>>> import numpy as np
>>> np.set_printoptions(precision=1, suppress=True, linewidth=120)
>>> J = np.loadtxt("case4.csv", delimiter=",")
>>> J
array([[ 26.,   3., -17.],
       [  3.,  15., -11.],
       [-17., -11.,  23.]])
>>> x0 = np.ones(3)
>>> for _ in range(6):
...     x0 = J @ x0
...     x0 /= np.linalg.norm(x0)
...     print(round(x0 @ J @ x0, 1))
... 
38.4
44.7
44.8
44.8
44.8
44.8
>>> round(np.linalg.eigvalsh(J)[-1], 1)
np.float64(44.8)
>>> w, vecs = np.linalg.eigh(J)
>>> np.linalg.eigvalsh(J + 4 * np.eye(3))
array([ 7.4, 19.8, 48.8])
>>> (w > 1e-8).sum(), (w < -1e-8).sum()
(np.int64(3), np.int64(0))
>>> np.linalg.svd(J, compute_uv=False)
array([44.8, 15.8,  3.4])
>>> np.abs(vecs[:, -1])
array([0.7, 0.3, 0.7])
>>> np.round(w.sum(), 1), np.trace(J)
(np.float64(64.0), np.float64(64.0))
>>> np.round(vecs.T @ J @ vecs, 1) + 0
array([[ 3.4,  0. ,  0. ],
       [ 0. , 15.8,  0. ],
       [ 0. ,  0. , 44.8]])
>>> print(np.round(vecs.T @ vecs, 1) + 0)
[[1. 0. 0.]
 [0. 1. 0.]
 [0. 0. 1.]]
>>> w, vecs = np.linalg.eig(J)
>>> np.round(np.sort(np.linalg.eigvals(np.linalg.inv(J))), 1) + 0
array([0. , 0.1, 0.3])
>>> np.round(J @ vecs[:, 0] - w[0] * vecs[:, 0], 1) + 0
array([0., 0., 0.])
>>> print(np.sort(np.linalg.eigvals(J.T)))
[ 3.4 15.8 44.8]
>>> np.round(np.prod(w), 1)
np.float64(2404.0)
>>> B = np.array([[-4, -2, -2, 1, -5],
...     [3, 3, 0, -4, 0],
...     [0, 3, -3, -5, 2],
...     [5, 5, 5, 3, 4],
...     [-5, -5, -2, 1, -3]])
>>> B[-1] = B[0]
>>> X = B + 0.3 * np.eye(5)
>>> X
array([[-3.7, -2. , -2. ,  1. , -5. ],
       [ 3. ,  3.3,  0. , -4. ,  0. ],
       [ 0. ,  3. , -2.7, -5. ,  2. ],
       [ 5. ,  5. ,  5. ,  3.3,  4. ],
       [-4. , -2. , -2. ,  1. , -4.7]])
>>> ang = np.radians(120)
>>> r_ = np.eye(5)
>>> r_[0, 0] = r_[3, 3] = np.cos(ang)
>>> r_[0, 3], r_[3, 0] = -np.sin(ang), np.sin(ang)
>>> r_
array([[-0.5,  0. ,  0. , -0.9,  0. ],
       [ 0. ,  1. ,  0. ,  0. ,  0. ],
       [ 0. ,  0. ,  1. ,  0. ,  0. ],
       [ 0.9,  0. ,  0. , -0.5,  0. ],
       [ 0. ,  0. ,  0. ,  0. ,  1. ]])
>>> B = X @ r_.T
>>> round(np.linalg.det(r_), 1), round(float(np.trace(r_)), 1)
(np.float64(1.0), 2.0)
>>> np.allclose(X @ X.T, B @ B.T)
True
>>> B
array([[ 1. , -2. , -2. , -3.7, -5. ],
       [ 2. ,  3.3,  0. ,  4.6,  0. ],
       [ 4.3,  3. , -2.7,  2.5,  2. ],
       [-5.4,  5. ,  5. ,  2.7,  4. ],
       [ 1.1, -2. , -2. , -4. , -4.7]])
>>> print(np.linalg.svd(X, compute_uv=False), np.linalg.svd(B, compute_uv=False))
[13.7  8.5  3.7  2.2  0.1] [13.7  8.5  3.7  2.2  0.1]
>>> L = np.linalg.cholesky(J)
>>> L
array([[ 5.1,  0. ,  0. ],
       [ 0.6,  3.8,  0. ],
       [-3.3, -2.4,  2.5]])
>>> print(J / np.sqrt(np.outer(np.diag(J), np.diag(J))))
[[ 1.   0.2 -0.7]
 [ 0.2  1.  -0.6]
 [-0.7 -0.6  1. ]]
>>> np.prod(np.diag(L)) ** 2, round(np.linalg.det(J), 1)
(np.float64(2404.0), np.float64(2404.0))
>>> print(L @ L.T)
[[ 26.   3. -17.]
 [  3.  15. -11.]
 [-17. -11.  23.]]
>>> np.linalg.eigvalsh(J).min() > 0
np.True_
>>> r0, v = X[2], X[0]
>>> np.round(r0 @ r0, 1)
np.float64(45.3)
>>> pr = (r0 @ v) / (r0 @ r0) * r0
>>> v - pr
array([-3.7, -1. , -2.9, -0.7, -4.3])
>>> round(float(np.linalg.norm(r0 + v) ** 2 + np.linalg.norm(r0 - v) ** 2), 1)
186.0
>>> np.linalg.matrix_rank(np.outer(r0, v))
np.int64(1)
>>> q = X.astype(float).copy()
>>> for j in range(5):
...     q[:, j] -= q[:, :j] @ (q[:, :j].T @ q[:, j])
...     q[:, j] /= np.linalg.norm(q[:, j])
... 
>>> np.round(q.T @ X, 1) + 0
array([[ 8. ,  6.3,  5.1, -0.4,  7.2],
       [ 0. ,  3.6, -1.9, -3.6,  0. ],
       [ 0. ,  0. ,  3.3,  6.4, -0.7],
       [ 0. ,  0. ,  0. ,  0.4,  2.3],
       [ 0. ,  0. ,  0. ,  0. ,  3.1]])
>>> B = X / np.sqrt((X ** 2).mean(axis=1, keepdims=True))
>>> np.linalg.matrix_rank(X - X.mean(axis=1, keepdims=True))
np.int64(4)
>>> np.linalg.norm(B, axis=1)
array([2.2, 2.2, 2.2, 2.2, 2.2])
>>> X - X.mean(axis=1, keepdims=True)
array([[-1.4,  0.3,  0.3,  3.3, -2.7],
       [ 2.5,  2.8, -0.5, -4.5, -0.5],
       [ 0.5,  3.5, -2.2, -4.5,  2.5],
       [ 0.5,  0.5,  0.5, -1.2, -0.5],
       [-1.7,  0.3,  0.3,  3.3, -2.4]])
>>> np.linalg.matrix_rank(B) == np.linalg.matrix_rank(X)
np.True_
>>> feats = np.load("x.npy")
>>> feats
array([[ 6, -6, -2, -3,  3,  1],
       [ 2,  6,  4, -1, -3, -2],
       [ 0,  6,  0,  0, -3,  0],
       [ 9, -9, -3, -6,  6,  2],
       [ 3,  9,  6, -2, -6, -4],
       [ 0,  9,  0,  0, -6,  0]])
>>> G = feats.T @ feats
>>> np.linalg.matrix_rank(G)
np.int64(6)
>>> m1 = np.loadtxt("data.csv", delimiter=",")
>>> print(m1)
[[ 0. 18.  0. 27.]
 [ 4. 25. 11. 20.]
 [30. 40. 61. 42.]
 [ 0. 18.  1. 33.]
 [ 0.  0.  0.  0.]
 [14. 32. 36. 33.]
 [ 0. 15.  1. 31.]
 [ 0. 14.  1. 21.]
 [53.  0. 81.  5.]
 [20. 26. 51. 34.]
 [19.  0. 26.  0.]
 [21.  0.  1.  0.]
 [ 0.  0.  0.  0.]
 [58. 29. 86. 29.]
 [ 0.  2.  0. 23.]
 [ 0.  1.  0.  0.]
 [ 0.  0.  0.  0.]
 [35. 16. 36.  6.]
 [ 0.  0.  0.  0.]
 [ 0.  0.  0.  0.]
 [16.  0. 11.  0.]
 [ 0.  0.  0.  9.]]
>>> q, r_ = np.linalg.qr(m1)
>>> np.abs(np.diag(r_))
array([99.8, 63.7, 40.2, 34.6])
>>> round(abs(r_[0, 0]), 1), np.round(np.linalg.norm(m1[:, 0]), 1)
(np.float64(99.8), np.float64(99.8))
>>> q.round(1) + 0
array([[ 0. , -0.3,  0.2, -0.2],
       [ 0. , -0.4,  0.1,  0.3],
       [-0.3, -0.4, -0.1,  0.1],
       [ 0. , -0.3,  0.2, -0.3],
       [ 0. ,  0. ,  0. ,  0. ],
       [-0.1, -0.4, -0.1,  0.1],
       [ 0. , -0.2,  0.1, -0.4],
       [ 0. , -0.2,  0.1, -0.1],
       [-0.5,  0.4, -0.3, -0.2],
       [-0.2, -0.3, -0.4, -0.1],
       [-0.2,  0.1,  0. ,  0. ],
       [-0.2,  0.1,  0.6, -0.1],
       [ 0. ,  0. ,  0. ,  0. ],
       [-0.6,  0. ,  0. ,  0. ],
       [ 0. ,  0. ,  0. , -0.6],
       [ 0. ,  0. ,  0. ,  0. ],
       [ 0. ,  0. ,  0. ,  0. ],
       [-0.4,  0. ,  0.4,  0.3],
       [ 0. ,  0. ,  0. ,  0. ],
       [ 0. ,  0. ,  0. ,  0. ],
       [-0.2,  0.1,  0.2,  0. ],
       [ 0. ,  0. ,  0. , -0.3]])
>>> B = np.c_[q[:, :1] @ np.array([[4]]), np.array([1, 1, 1, 2, 1, 0, 1, 2, 1, 0, 0, 1, 1, 1, 1, 1, 2, 0, 0, 2, 2, 1])]
>>> B
array([[ 0. ,  1. ],
       [-0.2,  1. ],
       [-1.2,  1. ],
       [ 0. ,  2. ],
       [ 0. ,  1. ],
       [-0.6,  0. ],
       [ 0. ,  1. ],
       [ 0. ,  2. ],
       [-2.1,  1. ],
       [-0.8,  0. ],
       [-0.8,  0. ],
       [-0.8,  1. ],
       [ 0. ,  1. ],
       [-2.3,  1. ],
       [ 0. ,  1. ],
       [ 0. ,  1. ],
       [ 0. ,  2. ],
       [-1.4,  0. ],
       [ 0. ,  0. ],
       [ 0. ,  2. ],
       [-0.6,  2. ],
       [ 0. ,  1. ]])
>>> print(np.linalg.matrix_rank(B))
2
>>> np.linalg.norm(np.linalg.qr(q)[0].T @ B, axis=0) ** 2 / ((B ** 2).sum(axis=0) + 1e-12)
array([1. , 0.5])
>>> K = np.loadtxt("sample0.csv", delimiter=",")
>>> K
array([[ 0.,  3.,  0.],
       [ 1.,  4.,  0.],
       [ 4.,  4.,  2.],
       [ 7.,  5.,  5.],
       [ 8.,  8.,  6.],
       [ 8.,  9.,  7.],
       [11.,  9.,  7.],
       [14., 10.,  7.],
       [16., 11.,  9.],
       [18., 12., 11.],
       [20., 12., 11.],
       [23., 15., 11.],
       [24., 17., 13.],
       [24., 18., 14.],
       [27., 18., 15.],
       [29., 18., 17.]])
>>> Uu, sig, Vt = np.linalg.svd(K, full_matrices=False)
>>> np.allclose(Uu * sig @ Vt, K)
True
>>> np.cumsum(sig ** 2) / np.sum(sig ** 2)
array([1., 1., 1.])
>>> np.round(Vt @ Vt.T, 1) + 0
array([[1., 0., 0.],
       [0., 1., 0.],
       [0., 0., 1.]])
>>> np.abs(Uu[:, 0]).round(6).argmax()
np.int64(15)
>>> Uu.shape, sig.shape, Vt.shape
((16, 3), (3,), (3, 3))
>>> np.round(Uu.T @ Uu, 1) + 0
array([[1., 0., 0.],
       [0., 1., 0.],
       [0., 0., 1.]])
>>> basis = K[[8, 2]].astype(float)
>>> for _ in range(6):
...     lab = np.linalg.norm(K[:, None] - basis, axis=-1).argmin(axis=1)
...     basis = np.array([K[lab == j].mean(axis=0) for j in range(2)])
... 
>>> print(lab)
[1 1 1 1 1 1 1 1 0 0 0 0 0 0 0 0]
>>> np.bincount(lab)
array([8, 8])
>>> print(np.abs(basis[1] - basis[0]).argmax())
0
>>> r0 = np.array([1, -2])
>>> np.convolve(K[11], r0)
array([ 23., -31., -19., -22.])
>>> print(np.polyval(r0, K[11]))
[21. 13.  9.]
>>> np.cross(K[11, :3], K[5, :3])
array([  6., -73.,  87.])
>>> E = np.vander(np.arange(4) - 2, 4, increasing=True)
>>> E
array([[ 1, -2,  4, -8],
       [ 1, -1,  1, -1],
       [ 1,  0,  0,  0],
       [ 1,  1,  1,  1]])
>>> rng = np.random.default_rng(884)
>>> lab = rng.permutation(4)
>>> print(lab)
[3 2 0 1]
>>> B = E[lab][:, lab]
>>> np.allclose(B, E)
False
>>> round(np.linalg.det(B), 1), round(np.linalg.det(E[lab]), 1)
(np.float64(12.0), np.float64(-12.0))
>>> print(np.sort(np.abs(np.linalg.eigvals(B))))
[0.7 1.4 3.4 3.4]
>>> np.trace(B)
np.int64(1)
